$ python3 -q
>>> import numpy as np
>>> np.set_printoptions(precision=3, suppress=True, linewidth=140)
>>> E = np.load("a.npy")
>>> print(E)
[[-1.147  1.266 -0.419 -0.952]
 [-0.337 -1.402 -0.188 -1.374]
 [-0.405 -0.393 -1.769  0.743]
 [-1.552 -0.528  0.812  0.809]]
>>> A2 = np.linalg.inv(E)
>>> print(np.linalg.inv(A2))
[[-1.147  1.266 -0.419 -0.952]
 [-0.337 -1.402 -0.188 -1.374]
 [-0.405 -0.393 -1.769  0.743]
 [-1.552 -0.528  0.812  0.809]]
>>> print(np.round(E @ A2, 3) + 0)
[[1. 0. 0. 0.]
 [0. 1. 0. 0.]
 [0. 0. 1. 0.]
 [0. 0. 0. 1.]]
>>> print(round(float(np.linalg.det(E) * np.linalg.det(A2)), 3))
1.0
>>> print(np.linalg.norm(E, axis=0))
[2. 2. 2. 2.]
>>> print(np.round(E.T @ E, 3) + 0)
[[4. 0. 0. 0.]
 [0. 4. 0. 0.]
 [0. 0. 4. 0.]
 [0. 0. 0. 4.]]
>>> x0 = np.array([-3, -1, 5, -5])
>>> y = E @ x0
>>> b, lr = np.zeros(4), 1 / np.linalg.norm(E, 2) ** 2
>>> for i in range(300):
...     b -= lr * E.T @ (E @ b - y)
...     if i % 50 == 0: print(i, round(np.linalg.norm(E @ b - y), 3))
... 
0 0.0
50 0.0
100 0.0
150 0.0
200 0.0
250 0.0
>>> print(b)
[-3. -1.  5. -5.]
>>> print(round(float(np.linalg.cond(E)), 3))
1.0
>>> rng = np.random.default_rng(7167)
>>> z = rng.permutation(4)
>>> print(z)
[0 2 1 3]
>>> A2 = E[z][:, z]
>>> print(np.allclose(A2, E))
False
>>> print(round(float(np.linalg.det(A2)), 3), round(np.linalg.det(E[z]), 3))
-16.0 16.0
>>> r0 = np.array([2, 0, 4])
>>> print(np.polyval(r0, E[3]))
[8.815 4.558 5.319 5.308]
>>> print(np.convolve(E[3], r0))
[-3.103 -1.056 -4.582 -0.495  3.249  3.235]
>>> data = np.loadtxt("mat.csv", delimiter=",")
>>> print(data)
[[4. 0. 0.]
 [6. 0. 0.]
 [2. 0. 0.]
 [0. 0. 0.]]
>>> print(np.unique(data.round(6), axis=0).shape)
(4, 3)
>>> print(np.linalg.lstsq(data[:-1].T, data[-1])[2])
1
>>> print(round(np.trace(np.linalg.pinv(data) @ data), 3))
1.0
>>> print(data @ np.linalg.pinv(data) @ data)
[[4. 0. 0.]
 [6. 0. 0.]
 [2. 0. 0.]
 [0. 0. 0.]]
>>> U, s, Vh = np.linalg.svd(data)
>>> print(s)
[7.483 0.    0.   ]
>>> A2 = U[:, :1] @ np.diag(s[:1]) @ Vh[:1]
>>> print(round(np.linalg.norm(data - A2, 2), 3), s[1])
0.0 0.0
>>> print(A2)
[[4. 0. 0.]
 [6. 0. 0.]
 [2. 0. 0.]
 [0. 0. 0.]]
>>> U, s, Vh = np.linalg.svd(A2)
>>> vecs = Vh[:(s > 1e-8).sum()]
>>> x0 = A2[0] + 2 * A2[3] + rng.integers(2) * np.eye(3)[0]
>>> print(x0)
[5. 0. 0.]
>>> print(np.round(np.linalg.norm(x0 - vecs.T @ vecs @ x0), 3))
0.0
>>> rank = np.linalg.matrix_rank(data)
>>> print(rank)
1
>>> N = np.linalg.svd(data)[2][rank:].T
>>> print(N @ N.T)
[[0. 0. 0.]
 [0. 1. 0.]
 [0. 0. 1.]]
>>> print(data @ N)
[[0. 0.]
 [0. 0.]
 [0. 0.]
 [0. 0.]]
>>> print([int(np.linalg.matrix_rank(data[:i])) for i in range(1, len(data) + 1)])
[1, 1, 1, 1]
>>> print([int(np.linalg.matrix_rank(np.delete(data, i, axis=0))) for i in range(4)])
[1, 1, 1, 1]
